$ ipython --no-banner

In [1]: import numpy as np

In [2]: import numpy.linalg as la

In [3]: np.set_printoptions(suppress=True, linewidth=160)

In [4]: rnd = lambda a: np.round(a, 4) + 0

In [5]: M = np.load("mat.npy")

In [6]: M
Out[6]: 
array([[ 5.0907, -6.2335],
       [ 1.87  ,  7.5321]])

In [7]: M[:, 2]
IndexError: index 2 is out of bounds for axis 1 with size 2


In [8]: la.matrix_rank(M)
Out[8]: np.int64(2)

In [9]: np.abs(M).max()
Out[9]: np.float64(7.5321)

In [10]: rnd(M.mean(axis=0))
Out[10]: array([3.4804, 0.6493])

In [11]: M - M[0]
Out[11]: 
array([[ 0.    ,  0.    ],
       [-3.2207, 13.7656]])

In [12]: rnd(la.svd(M, compute_uv=False))
Out[12]: array([10.0001,  5.    ])

In [13]: rnd(M.sum(axis=1))
Out[13]: array([-1.1428,  9.4021])

In [14]: np.diff(M, axis=0)
Out[14]: array([[-3.2207, 13.7656]])

In [15]: M.shape
Out[15]: (2, 2)

In [16]: O, evecs = la.qr(M[:, :1])[0], la.qr(M[:, 1:])[0]

In [17]: s = la.svd(O.T @ evecs, compute_uv=False)

In [18]: rnd(la.norm(O @ O.T - evecs @ evecs.T, 2))
Out[18]: np.float64(0.943)

In [19]: rnd(np.degrees(np.arccos(s.clip(0, 1))))
Out[19]: array([70.5593])

In [20]: K = np.loadtxt("out16.csv", delimiter=",")

In [21]: K
Out[21]: 
array([[2., 3., 2.],
       [1., 0., 0.],
       [3., 3., 1.],
       [3., 3., 1.]])

In [22]: th = np.radians(30)

In [23]: R = np.eye(3)

In [24]: R[2, 2] = R[1, 1] = np.cos(th)

In [25]: R[2, 1], R[1, 2] = -np.sin(th), np.sin(th)

In [26]: rnd(R)
Out[26]: 
array([[ 1.   ,  0.   ,  0.   ],
       [ 0.   ,  0.866,  0.5  ],
       [ 0.   , -0.5  ,  0.866]])

In [27]: A2 = K @ R.T

In [28]: rnd(np.abs(A2 - K).max(axis=0))
Out[28]: array([0.    , 0.5981, 1.7679])

In [29]: np.allclose(K @ K.T, A2 @ A2.T)
Out[29]: True

In [30]: O = K.astype(float).copy()

In [31]: for j in range(3):
    ...:     O[:, j] -= O[:, :j] @ (O[:, :j].T @ O[:, j])
    ...:     O[:, j] /= la.norm(O[:, j])
    ...: 

In [32]: rnd(O.T @ K)
Out[32]: 
array([[4.7958, 5.0043, 2.0851],
       [0.    , 1.3988, 1.119 ],
       [0.    , 0.    , 0.6325]])

In [33]: f, g = K[3], K[2]

In [34]: f @ g
Out[34]: np.float64(19.0)

In [35]: f @ f
Out[35]: np.float64(19.0)

In [36]: p = (f @ g) / (f @ f) * f

In [37]: la.matrix_rank(np.outer(f, g))
Out[37]: np.int64(1)

In [38]: rnd(la.norm(f + g) ** 2 + la.norm(f - g) ** 2)
Out[38]: np.float64(76.0)

In [39]: w1 = np.array([[0, 1, 0, 2], [0, 1, 0, 2], [1, 0, 1, 0]])

In [40]: c = np.array([1, 1, 1, 2])

In [41]: H = np.maximum(K @ w1 + c, 0)

In [42]: la.matrix_rank(H)
Out[42]: np.int64(2)

In [43]: (H > 0).mean(axis=0)
Out[43]: array([1., 1., 1., 1.])

In [44]: (H > 0).astype(int)
Out[44]: 
array([[1, 1, 1, 1],
       [1, 1, 1, 1],
       [1, 1, 1, 1],
       [1, 1, 1, 1]])

In [45]: H
Out[45]: 
array([[ 3.,  6.,  3., 12.],
       [ 1.,  2.,  1.,  4.],
       [ 2.,  7.,  2., 14.],
       [ 2.,  7.,  2., 14.]])

In [46]: basis = np.array([[0, 0], [0, 3], [2, 1], [0, 3]])

In [47]: (H @ basis).round(6).argmax(axis=1)
Out[47]: array([1, 1, 1, 1])

In [48]: H @ basis
Out[48]: 
array([[ 6., 57.],
       [ 2., 19.],
       [ 4., 65.],
       [ 4., 65.]])

In [49]: A2 = np.array([[3, 5, 1], [4, 5, 2], [2, 3, 4], [3, 4, 4]])

In [50]: feats = A2.T @ A2

In [51]: feats
Out[51]: 
array([[38, 53, 31],
       [53, 75, 43],
       [31, 43, 37]])

In [52]: O, R = la.qr(K)

In [53]: O.shape, R.shape
Out[53]: ((4, 3), (3, 3))

In [54]: rnd(O)
Out[54]: 
array([[-0.417 ,  0.6528,  0.6325],
       [-0.2085, -0.746 ,  0.6325],
       [-0.6255, -0.0933, -0.3162],
       [-0.6255, -0.0933, -0.3162]])

In [55]: rnd(abs(R[0, 0])), rnd(la.norm(K[:, 0]))
Out[55]: (np.float64(4.7958), np.float64(4.7958))

In [56]: rnd(np.abs(np.diag(R)))
Out[56]: array([4.7958, 1.3988, 0.6325])

In [57]: np.allclose(R.T @ R, K.T @ K)
Out[57]: True

In [58]: A2 = np.array([[2, 1], [3, 3], [4, 3]])

In [59]: rnd(O @ A2)
Out[59]: 
array([[ 3.654 ,  3.4386],
       [-0.1252, -0.5492],
       [-2.7957, -1.854 ],
       [-2.7957, -1.854 ]])

In [60]: rnd(np.einsum("ij,ij->i", O, O))
Out[60]: array([1. , 1. , 0.5, 0.5])

In [61]: rnd(np.einsum("ij->j", O))
Out[61]: array([-1.8766, -0.2798,  0.6325])

In [62]: la.matrix_rank(np.vstack([O, A2.T]))
Out[62]: np.int64(3)

In [63]: np.vstack([O, A2.T]).shape
Out[63]: (6, 3)

In [64]: A2 @ O
ValueError: matmul: Input operand 1 has a mismatch in its core dimension 0, with gufunc signature (n?,k),(k,m?)->(n?,m?) (size 4 is different from 2)


In [65]: la.matrix_rank(O @ A2)
Out[65]: np.int64(2)

In [66]: rnd(np.einsum("ik,kj->ij", O, A2))
Out[66]: 
array([[ 3.654 ,  3.4386],
       [-0.1252, -0.5492],
       [-2.7957, -1.854 ],
       [-2.7957, -1.854 ]])

In [67]: rnd(np.einsum("ik,kj->ji", O, A2))
Out[67]: 
array([[ 3.654 , -0.1252, -2.7957, -2.7957],
       [ 3.4386, -0.5492, -1.854 , -1.854 ]])

In [68]: th = np.radians(90)

In [69]: R = np.eye(2)

In [70]: R[1, 1] = R[0, 0] = np.cos(th)

In [71]: R[1, 0], R[0, 1] = -np.sin(th), np.sin(th)

In [72]: rnd(R)
Out[72]: 
array([[ 0.,  1.],
       [-1.,  0.]])

In [73]: A2 = M @ R.T

In [74]: rnd(la.svd(M, compute_uv=False)), rnd(la.svd(A2, compute_uv=False))
Out[74]: (array([10.0001,  5.    ]), array([10.0001,  5.    ]))

In [75]: np.allclose(M @ M.T, A2 @ A2.T)
Out[75]: True

In [76]: rnd(np.abs(A2 - M).max(axis=0))
Out[76]: array([11.3242,  9.4021])

In [77]: np.allclose(la.norm(M, axis=1), la.norm(A2, axis=1))
Out[77]: True

In [78]: rnd(A2)
Out[78]: 
array([[-6.2335, -5.0907],
       [ 7.5321, -1.87  ]])

In [79]: data = np.load("test10.npy")

In [80]: data
Out[80]: 
array([[ 4,  4,  6, 12],
       [ 4,  5,  6, 18],
       [ 6,  6,  9, 18],
       [12, 18, 18, 72]])

In [81]: vals, evecs = la.eigh(data)

In [82]: vec = np.array([1, 3, 0, 0])

In [83]: np.abs(data).sum(axis=1).max(), rnd(np.abs(vals).max())
Out[83]: (np.int64(120), np.float64(83.833))

In [84]: F = np.load("m.npy")

In [85]: F
Out[85]: 
array([[12, 14,  8],
       [14, 23, 12],
       [ 8, 12,  8]])

In [86]: T = np.stack([F, 3 * F, F[::-1]])

In [87]: rnd(la.det(T))
Out[87]: array([ 128., 3456., -128.])

In [88]: la.matrix_rank(T.reshape(3, -1))
Out[88]: np.int64(2)

In [89]: np.einsum("bij,cij->bc", T, T)
Out[89]: 
array([[ 1545,  4635,  1525],
       [ 4635, 13905,  4575],
       [ 1525,  4575,  1545]])

In [90]: T.shape
Out[90]: (3, 3, 3)

In [91]: la.matrix_rank(T)
Out[91]: array([3, 3, 3])

In [92]: th = np.radians(72)

In [93]: R = np.eye(3)

In [94]: R[2, 2] = R[1, 1] = np.cos(th)

In [95]: R[2, 1], R[1, 2] = -np.sin(th), np.sin(th)

In [96]: rnd(R)
Out[96]: 
array([[ 1.    ,  0.    ,  0.    ],
       [ 0.    ,  0.309 ,  0.9511],
       [ 0.    , -0.9511,  0.309 ]])

In [97]: A2 = F @ R.T

In [98]: rnd(la.det(R)), rnd(np.trace(R))
Out[98]: (np.float64(1.0), np.float64(1.618))

In [99]: rnd(np.abs(A2 - F).max(axis=0))
Out[99]: array([ 0.    ,  4.4799, 30.1661])

In [100]: rnd(A2)
Out[100]: 
array([[ 12.    ,  11.9347, -10.8427],
       [ 14.    ,  18.5201, -18.1661],
       [  8.    ,  11.3167,  -8.9405]])

In [101]: A = np.load("data.npy")

In [102]: A
Out[102]: 
array([[0, 0, 1],
       [1, 0, 0],
       [0, 1, 0]])

In [103]: A[:, 1] @ A[:, 2]
Out[103]: np.int64(0)

In [104]: rnd(la.norm(A, axis=0))
Out[104]: array([1., 1., 1.])

In [105]: A2 = A / np.sqrt((A ** 2).mean(axis=1, keepdims=True))

In [106]: la.matrix_rank(A2) == la.matrix_rank(A)
Out[106]: np.True_

In [107]: rnd(la.norm(A2, axis=1))
Out[107]: array([1.7321, 1.7321, 1.7321])

In [108]: rnd(A - A.mean(axis=1, keepdims=True))
Out[108]: 
array([[-0.3333, -0.3333,  0.6667],
       [ 0.6667, -0.3333, -0.3333],
       [-0.3333,  0.6667, -0.3333]])

In [109]: la.matrix_rank(A - A.mean(axis=1, keepdims=True))
Out[109]: np.int64(2)

In [110]: mat = np.array([[10, 6, 8, 0], [6, 10, 8, 0], [8, 8, 8, 0], [0, 0, 0, 0]])

In [111]: mat
Out[111]: 
array([[10,  6,  8,  0],
       [ 6, 10,  8,  0],
       [ 8,  8,  8,  0],
       [ 0,  0,  0,  0]])

In [112]: mat @ mat
Out[112]: 
array([[200, 184, 192,   0],
       [184, 200, 192,   0],
       [192, 192, 192,   0],
       [  0,   0,   0,   0]])

In [113]: rnd(la.det(mat))
Out[113]: np.float64(0.0)

In [114]: rnd(np.sort(la.eigvals(mat).real))
Out[114]: array([ 0.,  0.,  4., 24.])

In [115]: np.allclose(mat @ mat.T, mat.T @ mat)
Out[115]: True

In [116]: rnd(np.sort(np.abs(la.eigvals(mat))))
Out[116]: array([ 0.,  0.,  4., 24.])

In [117]: mat @ mat
Out[117]: 
array([[200, 184, 192,   0],
       [184, 200, 192,   0],
       [192, 192, 192,   0],
       [  0,   0,   0,   0]])

In [118]: (mat + mat.T) / 2
Out[118]: 
array([[10.,  6.,  8.,  0.],
       [ 6., 10.,  8.,  0.],
       [ 8.,  8.,  8.,  0.],
       [ 0.,  0.,  0.,  0.]])

In [119]: np.allclose(mat, mat.T)
Out[119]: True

In [120]: m1 = np.load("arr.npy")

In [121]: m1
Out[121]: 
array([[ 2,  1, -1, -5],
       [ 1,  0,  3,  2],
       [-1,  3,  4, -6],
       [-5,  2, -6, -4]])

In [122]: rng = np.random.default_rng(36)

In [123]: z = rng.permutation(4)

In [124]: z
Out[124]: array([0, 1, 3, 2])

In [125]: A2 = m1[z][:, z]

In [126]: np.allclose(A2, m1)
Out[126]: False

In [127]: np.diag(A2)
Out[127]: array([ 2,  0, -4,  4])

In [128]: rnd(la.det(A2)), rnd(la.det(m1[z]))
Out[128]: (np.float64(-143.0), np.float64(143.0))

In [129]: np.trace(A2)
Out[129]: np.int64(2)

In [130]: z = rng.permutation(4)

In [131]: A2 = m1[:, z] * rng.choice([-1, 1], 4)

In [132]: A2
Out[132]: 
array([[-2, -5,  1,  1],
       [-1,  2,  0, -3],
       [ 1, -6,  3, -4],
       [ 5, -4,  2,  6]])

In [133]: U, _, vt = la.svd(m1.T @ A2)

In [134]: z
Out[134]: array([0, 3, 1, 2])

In [135]: rnd(U @ vt)
Out[135]: 
array([[-1.,  0.,  0.,  0.],
       [ 0.,  0.,  1.,  0.],
       [ 0.,  0.,  0., -1.],
       [ 0.,  1.,  0.,  0.]])
